$ ipython --no-banner

In [1]: import numpy as np

In [2]: np.set_printoptions(precision=2, suppress=True, linewidth=160)

In [3]: m1 = np.array([[-2, -2, -2], [-2, -4, -4], [-2, -4, -6]])

In [4]: # equal to its transpose

In [5]: x0 = np.array([-1, 1, 2])

In [6]: target = m1 @ x0

In [7]: target
Out[7]: array([ -4, -10, -14])

In [8]: np.linalg.solve(m1, m1[:, 0])
Out[8]: array([ 1., -0., -0.])

In [9]: np.linalg.solve(m1, target + m1[:, 2])
Out[9]: array([-1.,  1.,  3.])

In [10]: np.linalg.solve(m1.T, m1[2])
Out[10]: array([-0., -0.,  1.])

In [11]: vals, V = np.linalg.eigh(m1)

In [12]: (vals > 1e-8).sum(), (vals < -1e-8).sum()
Out[12]: (np.int64(0), np.int64(3))

In [13]: np.linalg.eigvalsh(m1 @ m1)
Out[13]: array([  0.38,   1.65, 101.97])

In [14]: np.round(V.T @ m1 @ V, 2) + 0
Out[14]: 
array([[-10.1 ,   0.  ,   0.  ],
       [  0.  ,  -1.29,   0.  ],
       [  0.  ,   0.  ,  -0.62]])

In [15]: V @ np.diag(vals) @ V.T
Out[15]: 
array([[-2., -2., -2.],
       [-2., -4., -4.],
       [-2., -4., -6.]])

In [16]: np.round(V.T @ V, 2) + 0
Out[16]: 
array([[1., 0., 0.],
       [0., 1., 0.],
       [0., 0., 1.]])

In [17]: round(float(vals.sum()), 2), np.trace(m1)
Out[17]: (-12.0, np.int64(-12))

In [18]: F = np.array([[0, 1, 3], [2, 2, 1], [0, 1, 2]])

In [19]: rng = np.random.default_rng(72)

In [20]: idx = rng.permutation(3)

In [21]: idx
Out[21]: array([2, 1, 0])

In [22]: out = F[idx][:, idx]

In [23]: np.sort(np.abs(np.linalg.eigvals(out)))
Out[23]: array([0.72, 0.72, 3.88])

In [24]: feats = np.minimum.outer(np.arange(1, 5), np.arange(1, 5)) * 2

In [25]: feats
Out[25]: 
array([[2, 2, 2, 2],
       [2, 4, 4, 4],
       [2, 4, 6, 6],
       [2, 4, 6, 8]])

In [26]: np.abs(feats).max()
Out[26]: np.int64(8)

In [27]: np.round(np.linalg.norm(feats), 2)
Out[27]: np.float64(16.73)

In [28]: np.diff(feats, axis=0)
Out[28]: 
array([[0, 2, 2, 2],
       [0, 0, 2, 2],
       [0, 0, 0, 2]])

In [29]: np.count_nonzero(feats)
Out[29]: np.int64(16)

In [30]: np.unravel_index(np.abs(feats).argmax(), feats.shape)
Out[30]: (np.int64(3), np.int64(3))

In [31]: mat = np.abs(np.array([[2, 2, 2, 0, 0],
    ...:     [2, 2, 0, 1, 2],
    ...:     [0, 2, 1, 1, 2],
    ...:     [2, 1, 0, 0, 0],
    ...:     [1, 0, 2, 0, 2]])) + np.eye(5)

In [32]: mat = mat / mat.sum(axis=1, keepdims=True)

In [33]: mat
Out[33]: 
array([[0.43, 0.29, 0.29, 0.  , 0.  ],
       [0.25, 0.38, 0.  , 0.12, 0.25],
       [0.  , 0.29, 0.29, 0.14, 0.29],
       [0.5 , 0.25, 0.  , 0.25, 0.  ],
       [0.17, 0.  , 0.33, 0.  , 0.5 ]])

In [34]: # rows sum to 1

In [35]: np.round(np.linalg.det(2 * mat), 2), round(np.linalg.det(mat), 2)
Out[35]: (np.float64(0.26), np.float64(0.01))

In [36]: np.kron(np.eye(2, dtype=int), mat)
Out[36]: 
array([[0.43, 0.29, 0.29, 0.  , 0.  , 0.  , 0.  , 0.  , 0.  , 0.  ],
       [0.25, 0.38, 0.  , 0.12, 0.25, 0.  , 0.  , 0.  , 0.  , 0.  ],
       [0.  , 0.29, 0.29, 0.14, 0.29, 0.  , 0.  , 0.  , 0.  , 0.  ],
       [0.5 , 0.25, 0.  , 0.25, 0.  , 0.  , 0.  , 0.  , 0.  , 0.  ],
       [0.17, 0.  , 0.33, 0.  , 0.5 , 0.  , 0.  , 0.  , 0.  , 0.  ],
       [0.  , 0.  , 0.  , 0.  , 0.  , 0.43, 0.29, 0.29, 0.  , 0.  ],
       [0.  , 0.  , 0.  , 0.  , 0.  , 0.25, 0.38, 0.  , 0.12, 0.25],
       [0.  , 0.  , 0.  , 0.  , 0.  , 0.  , 0.29, 0.29, 0.14, 0.29],
       [0.  , 0.  , 0.  , 0.  , 0.  , 0.5 , 0.25, 0.  , 0.25, 0.  ],
       [0.  , 0.  , 0.  , 0.  , 0.  , 0.17, 0.  , 0.33, 0.  , 0.5 ]])

In [37]: round(float(np.einsum("ii->", mat)), 2)
Out[37]: 1.84

In [38]: np.poly(mat)
Out[38]: array([ 1.  , -1.84,  1.13, -0.37,  0.08, -0.01])

In [39]: round(np.linalg.norm(mat[1], 1), 2), round(np.linalg.norm(mat[1], np.inf), 2)
Out[39]: (np.float64(1.0), np.float64(0.38))

In [40]: np.round(np.linalg.norm(mat, 1), 2), np.round(np.linalg.norm(mat, np.inf), 2)
Out[40]: (np.float64(1.35), np.float64(1.0))

In [41]: np.linalg.norm(mat, axis=1).argmax()
Out[41]: np.int64(4)

In [42]: round(float(np.linalg.norm(mat[1] - mat[0])), 2)
Out[42]: 0.45

In [43]: np.round(np.linalg.norm(mat, "nuc"), 2)
Out[43]: np.float64(2.39)

In [44]: round(float(np.linalg.norm(mat, 2)), 2)
Out[44]: 1.04

In [45]: np.linalg.norm(mat, axis=1)
Out[45]: array([0.59, 0.53, 0.52, 0.61, 0.62])

In [46]: out = mat / np.sqrt((mat ** 2).mean(axis=1, keepdims=True))

In [47]: np.linalg.norm(out, axis=1)
Out[47]: array([2.24, 2.24, 2.24, 2.24, 2.24])

In [48]: np.linalg.matrix_rank(mat - mat.mean(axis=1, keepdims=True))
Out[48]: np.int64(4)

In [49]: out[2]
Out[49]: array([0.  , 1.24, 1.24, 0.62, 1.24])

In [50]: np.linalg.matrix_power(mat, 4)
Out[50]: 
array([[0.25, 0.25, 0.19, 0.08, 0.23],
       [0.25, 0.24, 0.21, 0.08, 0.23],
       [0.24, 0.23, 0.21, 0.08, 0.24],
       [0.27, 0.27, 0.19, 0.08, 0.2 ],
       [0.21, 0.22, 0.22, 0.08, 0.27]])

In [51]: (mat + mat.T) / 2
Out[51]: 
array([[0.43, 0.27, 0.14, 0.25, 0.08],
       [0.27, 0.38, 0.14, 0.19, 0.12],
       [0.14, 0.14, 0.29, 0.07, 0.31],
       [0.25, 0.19, 0.07, 0.25, 0.  ],
       [0.08, 0.12, 0.31, 0.  , 0.5 ]])

In [52]: np.sort(np.abs(np.linalg.eigvals(mat)))
Out[52]: array([0.19, 0.3 , 0.3 , 0.48, 1.  ])

In [53]: mat @ mat
Out[53]: 
array([[0.26, 0.31, 0.2 , 0.08, 0.15],
       [0.31, 0.24, 0.15, 0.08, 0.22],
       [0.19, 0.22, 0.18, 0.11, 0.3 ],
       [0.4 , 0.3 , 0.14, 0.09, 0.06],
       [0.15, 0.14, 0.31, 0.05, 0.35]])

In [54]: np.round(np.abs(np.linalg.eigvals(mat)).max(), 2)
Out[54]: np.float64(1.0)

In [55]: out = np.array([[-3, 6], [-2, 3], [7, -2], [-1, -9], [7, -2]])

In [56]: np.einsum("ij->j", mat)
Out[56]: array([1.35, 1.2 , 0.9 , 0.52, 1.04])

In [57]: np.linalg.matrix_rank(mat @ out)
Out[57]: np.int64(2)

In [58]: out.T @ mat.T
Out[58]: 
array([[ 0.14,  0.12,  3.29, -2.25,  5.33],
       [ 2.86,  1.  , -1.57,  1.5 , -0.67]])

In [59]: np.linalg.matrix_rank(np.vstack([mat, out.T]))
Out[59]: np.int64(5)

In [60]: arr = np.load("run2.npy")

In [61]: arr
Out[61]: 
array([[-5.95, -9.  , -6.  ,  4.  ,  3.  ,  5.  ,  1.  ],
       [-9.  , -4.95, -7.  ,  5.  ,  6.  , -6.  ,  2.  ],
       [-3.  , -3.  ,  8.05,  4.  , -3.  ,  4.  , -9.  ],
       [ 1.  , -4.  , -2.  ,  5.05,  5.  ,  8.  ,  8.  ],
       [-1.  ,  2.  , -8.  ,  8.  ,  2.05,  5.  , -2.  ],
       [ 0.  , -5.  ,  1.  ,  5.  ,  1.  ,  4.05, -3.  ],
       [-6.  , -9.  , -6.  ,  4.  ,  3.  ,  5.  ,  1.05]])

In [62]: (arr - arr.T) / 2
Out[62]: 
array([[ 0. ,  0. , -1.5,  1.5,  2. ,  2.5,  3.5],
       [ 0. ,  0. , -2. ,  4.5,  2. , -0.5,  5.5],
       [ 1.5,  2. ,  0. ,  3. ,  2.5,  1.5, -1.5],
       [-1.5, -4.5, -3. ,  0. , -1.5,  1.5,  2. ],
       [-2. , -2. , -2.5,  1.5,  0. ,  2. , -2.5],
       [-2.5,  0.5, -1.5, -1.5, -2. ,  0. , -4. ],
       [-3.5, -5.5,  1.5, -2. ,  2.5,  4. ,  0. ]])

In [63]: round(float(np.trace(arr)), 2)
Out[63]: 9.35

In [64]: np.allclose(arr, arr.T)
Out[64]: False

In [65]: np.round(np.linalg.det(arr), 2)
Out[65]: np.float64(-11178.24)

In [66]: np.sort(np.abs(np.linalg.eigvals(arr)))
Out[66]: array([ 0.05,  2.31,  4.89,  5.86, 13.98, 13.98, 17.27])

In [67]: np.allclose(arr @ arr.T, arr.T @ arr)
Out[67]: False

In [68]: (arr + arr.T) / 2
Out[68]: 
array([[-5.95, -9.  , -4.5 ,  2.5 ,  1.  ,  2.5 , -2.5 ],
       [-9.  , -4.95, -5.  ,  0.5 ,  4.  , -5.5 , -3.5 ],
       [-4.5 , -5.  ,  8.05,  1.  , -5.5 ,  2.5 , -7.5 ],
       [ 2.5 ,  0.5 ,  1.  ,  5.05,  6.5 ,  6.5 ,  6.  ],
       [ 1.  ,  4.  , -5.5 ,  6.5 ,  2.05,  3.  ,  0.5 ],
       [ 2.5 , -5.5 ,  2.5 ,  6.5 ,  3.  ,  4.05,  1.  ],
       [-2.5 , -3.5 , -7.5 ,  6.  ,  0.5 ,  1.  ,  1.05]])

In [69]: round(float(np.abs(np.linalg.eigvals(arr)).max()), 2)
Out[69]: 17.27

In [70]: out = arr / np.linalg.norm(arr, axis=1, keepdims=True)

In [71]: cov = out @ out.T

In [72]: (np.abs(cov) > 0.9).astype(int)
Out[72]: 
array([[1, 0, 0, 0, 0, 0, 1],
       [0, 1, 0, 0, 0, 0, 0],
       [0, 0, 1, 0, 0, 0, 0],
       [0, 0, 0, 1, 0, 0, 0],
       [0, 0, 0, 0, 1, 0, 0],
       [0, 0, 0, 0, 0, 1, 0],
       [1, 0, 0, 0, 0, 0, 1]])

In [73]: cov
Out[73]: 
array([[ 1.  ,  0.66,  0.07,  0.62,  0.53,  0.63,  1.  ],
       [ 0.66,  1.  , -0.24,  0.21,  0.36,  0.13,  0.66],
       [ 0.07, -0.24,  1.  , -0.21, -0.02,  0.66,  0.07],
       [ 0.62,  0.21, -0.21,  1.  ,  0.45,  0.46,  0.62],
       [ 0.53,  0.36, -0.02,  0.45,  1.  ,  0.44,  0.53],
       [ 0.63,  0.13,  0.66,  0.46,  0.44,  1.  ,  0.63],
       [ 1.  ,  0.66,  0.07,  0.62,  0.53,  0.63,  1.  ]])

In [74]: X = np.loadtxt("test18.csv", delimiter=",")

In [75]: X
Out[75]: 
array([[-0.6 ,  0.3 ,  1.9 , -2.1 , -1.6 , -0.3 ],
       [-3.03,  1.5 ,  0.7 , -2.1 ,  1.5 , -0.2 ],
       [-1.01,  0.5 ,  1.3 , -0.1 ,  1.1 ,  0.7 ],
       [ 1.04, -0.5 ,  0.8 ,  1.7 , -1.9 ,  0.2 ],
       [ 0.19, -0.1 , -2.2 , -2.7 , -0.9 ,  0.  ],
       [ 0.6 , -0.3 ,  0.5 , -1.1 ,  0.5 , -0.1 ],
       [-1.58,  0.8 , -1.6 ,  0.  ,  0.1 , -0.7 ],
       [-0.4 ,  0.2 ,  1.1 , -1.3 ,  1.1 ,  0.3 ],
       [-2.81,  1.4 , -1.4 , -1.  , -0.1 , -0.2 ],
       [ 0.8 , -0.4 , -1.3 , -1.2 ,  0.  , -0.7 ],
       [-1.4 ,  0.7 , -0.1 , -2.3 ,  1.1 ,  0.6 ],
       [-2.19,  1.1 , -0.8 ,  1.  , -0.3 , -0.5 ],
       [-0.59,  0.3 ,  0.7 ,  0.3 , -0.2 ,  0.3 ],
       [ 2.64, -1.3 ,  0.7 ,  1.8 ,  0.2 ,  1.8 ]])

In [76]: left, sig, Vt = np.linalg.svd(X, full_matrices=False)

In [77]: (sig > 1e-8).sum()
Out[77]: np.int64(6)

In [78]: sig
Out[78]: array([7.95, 4.66, 4.59, 3.35, 1.71, 0.02])

In [79]: left.shape, sig.shape, Vt.shape
Out[79]: ((14, 6), (6,), (6, 6))

In [80]: np.round(left.T @ X @ Vt.T, 2) + 0
Out[80]: 
array([[7.95, 0.  , 0.  , 0.  , 0.  , 0.  ],
       [0.  , 4.66, 0.  , 0.  , 0.  , 0.  ],
       [0.  , 0.  , 4.59, 0.  , 0.  , 0.  ],
       [0.  , 0.  , 0.  , 3.35, 0.  , 0.  ],
       [0.  , 0.  , 0.  , 0.  , 1.71, 0.  ],
       [0.  , 0.  , 0.  , 0.  , 0.  , 0.02]])

In [81]: round(np.sqrt((sig ** 2).sum()), 2), round(float(np.linalg.norm(X)), 2)
Out[81]: (np.float64(10.96), 10.96)

In [82]: np.abs(Vt[0])
Out[82]: array([0.71, 0.35, 0.15, 0.56, 0.17, 0.13])

In [83]: idx = rng.permutation(6)

In [84]: out = X[:, idx] * rng.choice([-1, 1], 6)

In [85]: out
Out[85]: 
array([[ 0.3 ,  1.6 , -2.1 , -0.6 , -0.3 , -1.9 ],
       [ 0.2 , -1.5 , -2.1 , -3.03, -1.5 , -0.7 ],
       [-0.7 , -1.1 , -0.1 , -1.01, -0.5 , -1.3 ],
       [-0.2 ,  1.9 ,  1.7 ,  1.04,  0.5 , -0.8 ],
       [-0.  ,  0.9 , -2.7 ,  0.19,  0.1 ,  2.2 ],
       [ 0.1 , -0.5 , -1.1 ,  0.6 ,  0.3 , -0.5 ],
       [ 0.7 , -0.1 ,  0.  , -1.58, -0.8 ,  1.6 ],
       [-0.3 , -1.1 , -1.3 , -0.4 , -0.2 , -1.1 ],
       [ 0.2 ,  0.1 , -1.  , -2.81, -1.4 ,  1.4 ],
       [ 0.7 , -0.  , -1.2 ,  0.8 ,  0.4 ,  1.3 ],
       [-0.6 , -1.1 , -2.3 , -1.4 , -0.7 ,  0.1 ],
       [ 0.5 ,  0.3 ,  1.  , -2.19, -1.1 ,  0.8 ],
       [-0.3 ,  0.2 ,  0.3 , -0.59, -0.3 , -0.7 ],
       [-1.8 , -0.2 ,  1.8 ,  2.64,  1.3 , -0.7 ]])

In [86]: left, _, Vt = np.linalg.svd(X.T @ out)

In [87]: np.round(np.linalg.lstsq(X, out)[0], 2) + 0
Out[87]: 
array([[ 0.,  0.,  0.,  1.,  0.,  0.],
       [ 0.,  0.,  0.,  0., -1.,  0.],
       [ 0.,  0.,  0.,  0.,  0., -1.],
       [ 0.,  0.,  1.,  0.,  0.,  0.],
       [ 0., -1.,  0.,  0.,  0.,  0.],
       [-1.,  0.,  0.,  0.,  0.,  0.]])

In [88]: D = np.linalg.norm(X[:, None] - X[None], axis=-1)

In [89]: D[3]
Out[89]: array([4.4 , 6.84, 4.24, 0.  , 5.5 , 3.74, 4.69, 4.55, 5.83, 4.16, 5.78, 4.37, 2.86, 3.19])

In [90]: D[3].round(6).argsort(kind="stable")[:4]
Out[90]: array([ 3, 12, 13,  5])

In [91]: np.linalg.norm(X, axis=1)
Out[91]: array([3.33, 4.32, 2.16, 2.92, 3.6 , 1.47, 2.49, 2.1 , 3.59, 2.1 , 3.05, 2.83, 1.07, 3.96])

In [92]: np.unravel_index(D.round(6).argmax(), D.shape)
Out[92]: (np.int64(1), np.int64(13))

In [93]: D.shape
Out[93]: (14, 14)

In [94]: W = np.array([[5, 0, 0, 0, 4, 1],
    ...:     [1, 2, 0, 2, 4, 5],
    ...:     [2, 0, 3, 1, 2, 1],
    ...:     [2, 4, 2, 1, 2, 4],
    ...:     [5, 2, 0, 5, 1, 5],
    ...:     [0, 0, 5, 5, 3, 4]])

In [95]: coef = np.array([-2, 2, -1, 1, 2, 3])

In [96]: act = np.maximum(X @ W + coef, 0)

In [97]: (act > 0).astype(int)
Out[97]: 
array([[0, 0, 0, 0, 0, 0],
       [0, 0, 0, 1, 0, 1],
       [1, 1, 1, 1, 1, 1],
       [0, 1, 1, 0, 1, 1],
       [0, 0, 0, 0, 0, 0],
       [1, 0, 0, 1, 1, 1],
       [0, 1, 0, 0, 0, 1],
       [1, 0, 1, 1, 1, 1],
       [0, 1, 0, 0, 0, 1],
       [0, 0, 0, 0, 0, 0],
       [0, 0, 0, 1, 0, 1],
       [0, 1, 0, 0, 0, 1],
       [0, 1, 1, 1, 1, 1],
       [1, 1, 1, 1, 1, 1]])

In [98]: cent = np.array([[1, 2, 2], [9, 3, 1], [7, 9, 9], [7, 4, 7], [2, 4, 8], [7, 8, 8]])

In [99]: (act @ cent).round(6).argmax(axis=1)
Out[99]: array([0, 2, 2, 2, 0, 2, 0, 2, 0, 0, 2, 0, 2, 2])

In [100]: W @ cent
Out[100]: 
array([[ 20,  34,  50],
       [ 76,  72,  90],
       [ 41,  51,  62],
       [ 91,  78,  81],
       [ 95,  80,  95],
       [104, 109, 136]])
